% ipython --no-banner

In [1]: import numpy as np

In [2]: from numpy import linalg as LA

In [3]: np.set_printoptions(precision=1, suppress=True, linewidth=140)

In [4]: F = np.load("arr.npy")

In [5]: F
Out[5]: 
array([[-1,  1,  2],
       [-3,  3,  2],
       [-1,  1,  2],
       [ 2,  2, -2],
       [-1,  1, -3],
       [ 0,  1, -3]])

In [6]: x = np.array([-1, 2, -3])

In [7]: a = np.maximum(F @ x, 0)

In [8]: np.maximum(F @ (3 * x), 0)
Out[8]: array([ 0,  9,  0, 24, 36, 33])

In [9]: np.tanh(F @ x)
Out[9]: array([-1.,  1., -1.,  1.,  1.,  1.])

In [10]: F.T @ a
Out[10]: array([ -5,  48, -79])

In [11]: M = np.loadtxt("case4.csv", delimiter=",")

In [12]: M
Out[12]: 
array([[0., 1., 0., 0.],
       [0., 2., 0., 0.],
       [1., 2., 1., 0.],
       [0., 0., 0., 3.]])

In [13]: # columns 0 and 2 are equal

In [14]: W1 = np.array([[-1, -2], [-4, -1], [-2, 1], [3, 0]])

In [15]: beta = np.array([2, -2])

In [16]: hid = np.maximum(M @ W1 + beta, 0)

In [17]: (hid > 0).astype(int)
Out[17]: 
array([[0, 0],
       [0, 0],
       [0, 0],
       [1, 0]])

In [18]: LA.matrix_rank(hid)
Out[18]: np.int64(1)

In [19]: Z = np.array([[3, 3, 0], [1, 0, 0]])

In [20]: hid @ Z
Out[20]: 
array([[ 0.,  0.,  0.],
       [ 0.,  0.,  0.],
       [ 0.,  0.,  0.],
       [33., 33.,  0.]])

In [21]: np.round(LA.norm(M, 2) / LA.norm(M), 1)
Out[21]: np.float64(0.7)

In [22]: [round(float(x), 1) for x in LA.svd(M, compute_uv=False)[:3]]
Out[22]: [3.2, 3.0, 1.0]

In [23]: np.argsort(-LA.norm(M, axis=0).round(6), kind="stable")[:3]
Out[23]: array([1, 3, 0])

In [24]: round(LA.det(M), 1)
Out[24]: np.float64(0.0)

In [25]: (M != 0).astype(int)
Out[25]: 
array([[0, 1, 0, 0],
       [0, 1, 0, 0],
       [1, 1, 1, 0],
       [0, 0, 0, 1]])

In [26]: X = np.array([[6.0, 5.0, 0.0, 5.0],
    ...:     [5.0, 6.0, 0.0, 5.0],
    ...:     [0.0, 0.0, 6.0, 0.0],
    ...:     [5.0, 5.0, 0.0, 6.0]])

In [27]: W1 = np.array([[-1, 1, -2], [1, -1, 0], [-2, -2, -2], [1, 0, 1]])

In [28]: beta = np.array([-1, 0, 2])

In [29]: hid = np.maximum(X @ W1 + beta, 0)

In [30]: LA.matrix_rank(hid)
Out[30]: np.int64(2)

In [31]: (hid > 0).mean(axis=0)
Out[31]: array([0.8, 0.2, 0. ])

In [32]: (hid > 0).astype(int)
Out[32]: 
array([[1, 1, 0],
       [1, 0, 0],
       [0, 0, 0],
       [1, 0, 0]])

In [33]: Z = np.array([[0, 0, 2], [1, -2, 1], [-1, 0, 1]])

In [34]: hid @ Z
Out[34]: 
array([[ 1., -2.,  7.],
       [ 0.,  0., 10.],
       [ 0.,  0.,  0.],
       [ 0.,  0., 10.]])

In [35]: proj = np.triu(np.array([[0, 1, 4, 1], [5, 0, 3, 0], [5, 4, 3, 5], [4, 2, 5, 2]]), 1) + np.eye(4)

In [36]: A2 = proj @ X @ LA.inv(proj)

In [37]: np.trace(A2), np.trace(X)
Out[37]: (np.float64(24.0), np.float64(24.0))

In [38]: LA.matrix_rank(A2)
Out[38]: np.int64(4)
